$ ipython --no-banner

In [1]: import numpy as np

In [2]: from numpy import linalg as LA

In [3]: np.set_printoptions(suppress=True, linewidth=100)

In [4]: E = np.loadtxt("block10.csv", delimiter=",")

In [5]: print(E)
[[ 0.125 -4.949 -0.129]
 [-0.591 -4.477  0.375]
 [-0.026  0.864 -0.049]
 [ 0.214 -2.606  0.089]
 [ 0.021  4.083  0.103]
 [ 0.139 -2.233  0.73 ]
 [ 0.274 -0.595 -0.174]
 [-0.04   3.079 -0.216]
 [-0.335 -1.979  0.1  ]
 [ 0.097 -0.756 -0.715]
 [-0.166 -1.586 -0.25 ]]

In [6]: # column 1 is much longer than the rest

In [7]: d = LA.norm(E[:, None] - E[None], axis=-1)

In [8]: d[4].round(3)
Out[8]: array([9.036, 8.586, 3.223, 6.692, 0.   , 6.348, 4.693, 1.055, 6.072, 4.908, 5.683])

In [9]: d.mean(axis=1).argmax()
Out[9]: np.int64(4)

In [10]: print(np.flatnonzero(d[4] < d.mean() / 2))
[4 7]

In [11]: print(d[4].round(6).argsort(kind="stable")[:4])
[4 7 2 6]

In [12]: np.round(LA.norm(E, axis=1), 3)
Out[12]: array([4.952, 4.531, 0.866, 2.616, 4.084, 2.353, 0.678, 3.087, 2.01 , 1.045, 1.614])

In [13]: d[:5, :5].round(3)
Out[13]: 
array([[0.   , 0.995, 5.816, 2.355, 9.036],
       [0.995, 0.   , 5.388, 2.057, 8.586],
       [5.816, 5.388, 0.   , 3.481, 3.223],
       [2.355, 2.057, 3.481, 0.   , 6.692],
       [9.036, 8.586, 3.223, 6.692, 0.   ]])

In [14]: np.round(LA.norm(E - E.mean(axis=0), axis=1), 3)
Out[14]: array([3.94 , 3.53 , 1.878, 1.613, 5.099, 1.437, 0.54 , 4.098, 1.019, 0.759, 0.635])

In [15]: d.shape
Out[15]: (11, 11)

In [16]: vec = np.array([2, 2, 1])

In [17]: target = E @ vec

In [18]: np.round(LA.lstsq(E, target)[0], 3)
Out[18]: array([2., 2., 1.])

In [19]: np.round(LA.solve(E.T @ E, E.T @ target), 3)
Out[19]: array([2., 2., 1.])

In [20]: np.round(LA.pinv(E) @ E, 3) + 0
Out[20]: 
array([[1., 0., 0.],
       [0., 1., 0.],
       [0., 0., 1.]])

In [21]: rng = np.random.default_rng(7119)

In [22]: target = target + 0.3 * rng.normal(size=11)

In [23]: target.round(3)
Out[23]: array([-9.682, -9.714,  1.525, -3.965,  8.519, -2.989, -0.704,  6.011, -4.637, -1.64 , -4.714])

In [24]: beta, *_ = LA.lstsq(E, target)

In [25]: beta.round(3)
Out[25]: array([2.885, 1.98 , 1.349])

In [26]: [round(float(LA.norm(LA.solve(E.T @ E + lam * np.eye(3), E.T @ target))), 2) for lam in (0, 1, 10, 100)]
Out[26]: [3.75, 2.32, 1.81, 0.95]

In [27]: beta.round()
Out[27]: array([3., 2., 1.])

In [28]: Q, R = LA.qr(E)

In [29]: np.round(np.abs(np.diag(R)), 3)
Out[29]: array([0.811, 9.257, 1.125])

In [30]: np.round(Q @ R, 3)
Out[30]: 
array([[ 0.125, -4.949, -0.129],
       [-0.591, -4.477,  0.375],
       [-0.026,  0.864, -0.049],
       [ 0.214, -2.606,  0.089],
       [ 0.021,  4.083,  0.103],
       [ 0.139, -2.233,  0.73 ],
       [ 0.274, -0.595, -0.174],
       [-0.04 ,  3.079, -0.216],
       [-0.335, -1.979,  0.1  ],
       [ 0.097, -0.756, -0.715],
       [-0.166, -1.586, -0.25 ]])

In [31]: np.round(np.trace(Q @ Q.T), 3)
Out[31]: np.float64(3.0)

In [32]: C2 = np.cov(E, rowvar=False)

In [33]: np.argwhere(np.triu(np.abs(np.corrcoef(E.T)) > 0.8, 1))
Out[33]: array([], shape=(0, 2), dtype=int64)

In [34]: C2.round(3)
Out[34]: 
array([[ 0.065,  0.15 , -0.022],
       [ 0.15 ,  7.926, -0.248],
       [-0.022, -0.248,  0.137]])

In [35]: np.round(LA.eigvalsh(C2)[::-1], 3)
Out[35]: array([7.936, 0.133, 0.058])

In [36]: np.argsort(-E.std(axis=0).round(6), kind="stable")
Out[36]: array([1, 2, 0])

In [37]: Xc = E - E.mean(axis=0)

In [38]: U, s, Vh = LA.svd(Xc, full_matrices=False)

In [39]: print(s.round(3))
[8.909 1.154 0.762]

In [40]: round((s ** 2).sum() ** 2 / (s ** 4).sum(), 3)
Out[40]: np.float64(1.048)

In [41]: np.abs(Vh[0]).argmax()
Out[41]: np.int64(1)

In [42]: np.round(Xc.mean(axis=0), 3) + 0
Out[42]: array([0., 0., 0.])

In [43]: LA.matrix_rank(Xc)
Out[43]: np.int64(3)

In [44]: (np.sign(U[:, 0]) == np.sign(U[0, 0])).astype(int)
Out[44]: array([1, 1, 0, 1, 0, 1, 0, 0, 1, 0, 1])

In [45]: feats = np.load("sample12.npy")

In [46]: feats
Out[46]: 
array([[-2,  2,  0,  1],
       [ 1, -2,  2,  0],
       [ 0,  1, -2,  2],
       [ 2,  0,  1, -2]])

In [47]: Q, R = LA.qr(feats)

In [48]: Q.shape, R.shape
Out[48]: ((4, 4), (4, 4))

In [49]: R.round(3) + 0
Out[49]: 
array([[ 3.   , -2.   ,  1.333, -2.   ],
       [ 0.   ,  2.236, -1.491,  0.   ],
       [ 0.   ,  0.   ,  2.236, -1.491],
       [ 0.   ,  0.   ,  0.   ,  1.667]])

In [50]: r0 = np.array([3, 3, 3, 1])

In [51]: r1 = np.array([4, 9, 9, 0])

In [52]: data = np.outer(r0, r1)

In [53]: data
Out[53]: 
array([[12, 27, 27,  0],
       [12, 27, 27,  0],
       [12, 27, 27,  0],
       [ 4,  9,  9,  0]])

In [54]: # rows and columns are dependent

In [55]: lab = rng.permutation(4)

In [56]: print(lab)
[1 0 3 2]

In [57]: other = data[lab][:, lab]

In [58]: np.allclose(other, data)
Out[58]: False

In [59]: print(round(LA.det(other), 3), np.round(LA.det(data[lab]), 3))
0.0 0.0

In [60]: print(other)
[[27 12  0 27]
 [27 12  0 27]
 [ 9  4  0  9]
 [27 12  0 27]]

In [61]: np.diag(other)
Out[61]: array([27, 12,  0, 27])

In [62]: U, s, Vh = LA.svd(data)

In [63]: evecs = Vh[:(s > 1e-8).sum()]

In [64]: vec = data[3] + 5 * data[1] + rng.integers(2) * np.eye(4)[3]

In [65]: vec
Out[65]: array([ 64., 144., 144.,   0.])

In [66]: print(np.round(evecs.T @ evecs, 3))
[[0.09  0.202 0.202 0.   ]
 [0.202 0.455 0.455 0.   ]
 [0.202 0.455 0.455 0.   ]
 [0.    0.    0.    0.   ]]

In [67]: print(np.allclose(evecs.T @ evecs @ vec, vec))
True

In [68]: m1 = np.array([[-2, 0, 0, 1], [0, 0, 1, -1], [0, 0, 3, 3], [0, 0, 0, -1]])

In [69]: # rows and columns are dependent

In [70]: lab = rng.permutation(4)

In [71]: lab
Out[71]: array([2, 0, 1, 3])

In [72]: other = m1[lab][:, lab]

In [73]: other
Out[73]: 
array([[ 3,  0,  0,  3],
       [ 0, -2,  0,  1],
       [ 1,  0,  0, -1],
       [ 0,  0,  0, -1]])

In [74]: np.round(np.sort(np.abs(LA.eigvals(other))), 3)
Out[74]: array([0., 1., 2., 3.])

In [75]: round(LA.det(other), 3), round(LA.det(m1[lab]), 3)
Out[75]: (np.float64(0.0), np.float64(0.0))

In [76]: print(np.diag(other))
[ 3 -2  0 -1]

In [77]: np.trace(other)
Out[77]: np.int64(0)

In [78]: r = LA.matrix_rank(other)

In [79]: print(r)
3

In [80]: ns = LA.svd(other)[2][r:].T

In [81]: print(ns.shape)
(4, 1)

In [82]: print(ns[:, 0] / ns[np.abs(ns[:, 0]).round(6).argmax(), 0])
[-0. -0.  1. -0.]

In [83]: LA.matrix_rank(other.T @ other), LA.matrix_rank(other @ other.T)
Out[83]: (np.int64(3), np.int64(3))

In [84]: ns @ ns.T
Out[84]: 
array([[0., 0., 0., 0.],
       [0., 0., 0., 0.],
       [0., 0., 1., 0.],
       [0., 0., 0., 0.]])

In [85]: [int(LA.matrix_rank(np.delete(other, i, axis=0))) for i in range(4)]
Out[85]: [3, 2, 3, 3]

In [86]: np.allclose(other @ ns, 0)
Out[86]: True

In [87]: [int(LA.matrix_rank(other[:, :j + 1])) for j in range(4)]
Out[87]: [1, 2, 2, 3]

In [88]: [int(LA.matrix_rank(other[:i])) for i in range(1, len(other) + 1)]
Out[88]: [1, 2, 3, 3]

In [89]: other @ ns
Out[89]: 
array([[0.],
       [0.],
       [0.],
       [0.]])

In [90]: np.round(m1 @ LA.pinv(m1) @ m1, 3) + 0
Out[90]: 
array([[-2.,  0.,  0.,  1.],
       [ 0.,  0.,  1., -1.],
       [ 0.,  0.,  3.,  3.],
       [ 0.,  0.,  0., -1.]])

In [91]: print(round(np.trace(LA.pinv(m1) @ m1), 3))
3.0

In [92]: X = np.load("x.npy")

In [93]: X
Out[93]: 
array([[ 4,  2,  4,  0, 10],
       [ 4,  2,  4,  0, 10],
       [ 4,  2,  4,  0, 10]])

In [94]: # looks like rank 1

In [95]: r = LA.matrix_rank(X)

In [96]: r
Out[96]: np.int64(1)

In [97]: ns = LA.svd(X)[2][r:].T

In [98]: LA.matrix_rank(X.T @ X), LA.matrix_rank(X @ X.T)
Out[98]: (np.int64(1), np.int64(1))

In [99]: np.allclose(X @ ns, 0)
Out[99]: True

In [100]: [int(LA.matrix_rank(X[:i])) for i in range(1, len(X) + 1)]
Out[100]: [1, 1, 1]

In [101]: print(np.round(np.trace(LA.pinv(X) @ X), 3))
1.0

In [102]: np.round(X @ LA.pinv(X) @ X, 3)
Out[102]: 
array([[ 4.,  2.,  4.,  0., 10.],
       [ 4.,  2.,  4.,  0., 10.],
       [ 4.,  2.,  4.,  0., 10.]])

In [103]: Q = feats.astype(float).copy()

In [104]: for j in range(4):
     ...:     Q[:, j] -= Q[:, :j] @ (Q[:, :j].T @ Q[:, j])
     ...:     Q[:, j] /= LA.norm(Q[:, j])
     ...: 

In [105]: np.round(Q.T @ Q, 3) + 0
Out[105]: 
array([[1., 0., 0., 0.],
       [0., 1., 0., 0.],
       [0., 0., 1., 0.],
       [0., 0., 0., 1.]])

In [106]: U, s, Vh = LA.svd(X)

In [107]: np.argmax(s[:-1] / (s[1:] + 1e-6)) + 1
Out[107]: np.int64(1)

In [108]: other = U[:, :1] @ np.diag(s[:1]) @ Vh[:1]

In [109]: LA.matrix_rank(X, rtol=0.05)
Out[109]: np.int64(1)

In [110]: np.round(LA.norm(X, 2) / LA.norm(X), 3)
Out[110]: np.float64(1.0)

In [111]: [round(float(x), 3) for x in LA.svd(X, compute_uv=False)[:3]]
Out[111]: [20.199, 0.0, 0.0]

In [112]: print(LA.cond(X) > 100)
True

In [113]: W0 = np.load("run15.npy")

In [114]: W0
Out[114]: 
array([[ 5,  6,  7,  8],
       [ 9, 10, 11, 12],
       [13, 14, 15, 16],
       [17, 18, 19, 20]])

In [115]: def softmax(z):
     ...:     e = np.exp(z - z.max(axis=-1, keepdims=True))
     ...:     return e / e.sum(axis=-1, keepdims=True)
     ...: 

In [116]: np.round(softmax(W0[2]), 3)
Out[116]: array([0.032, 0.087, 0.237, 0.644])

In [117]: scores = W0 @ W0.T / np.sqrt(4)

In [118]: np.round(softmax(scores), 3) + 0
Out[118]: 
array([[0., 0., 0., 1.],
       [0., 0., 0., 1.],
       [0., 0., 0., 1.],
       [0., 0., 0., 1.]])

In [119]: softmax(scores)[2] @ W0
Out[119]: array([17., 18., 19., 20.])

In [120]: U, s, Vh = LA.svd(W0)

In [121]: print(s.round(3) + 0)
[53.27   1.502  0.     0.   ]

In [122]: print(np.argmax(s[:-1] / (s[1:] + 1e-6)) + 1)
2

In [123]: other = U[:, :2] @ np.diag(s[:2]) @ Vh[:2]

In [124]: np.round(LA.norm(W0 - other, 2), 3), round(float(s[2]), 3)
Out[124]: (np.float64(0.0), 0.0)

In [125]: round(LA.norm(W0 - other) / LA.norm(W0), 3)
Out[125]: np.float64(0.0)

In [126]: LA.matrix_rank(W0, rtol=0.05)
Out[126]: np.int64(1)

In [127]: r0 = np.array([-2, -2])

In [128]: np.convolve(W0[1], r0)
Out[128]: array([-18, -38, -42, -46, -24])

In [129]: np.array([np.convolve(row, r0, "same") for row in W0])
Out[129]: 
array([[-10, -22, -26, -30],
       [-18, -38, -42, -46],
       [-26, -54, -58, -62],
       [-34, -70, -74, -78]])

In [130]: np.polyval(r0, W0[1])
Out[130]: array([-20, -22, -24, -26])
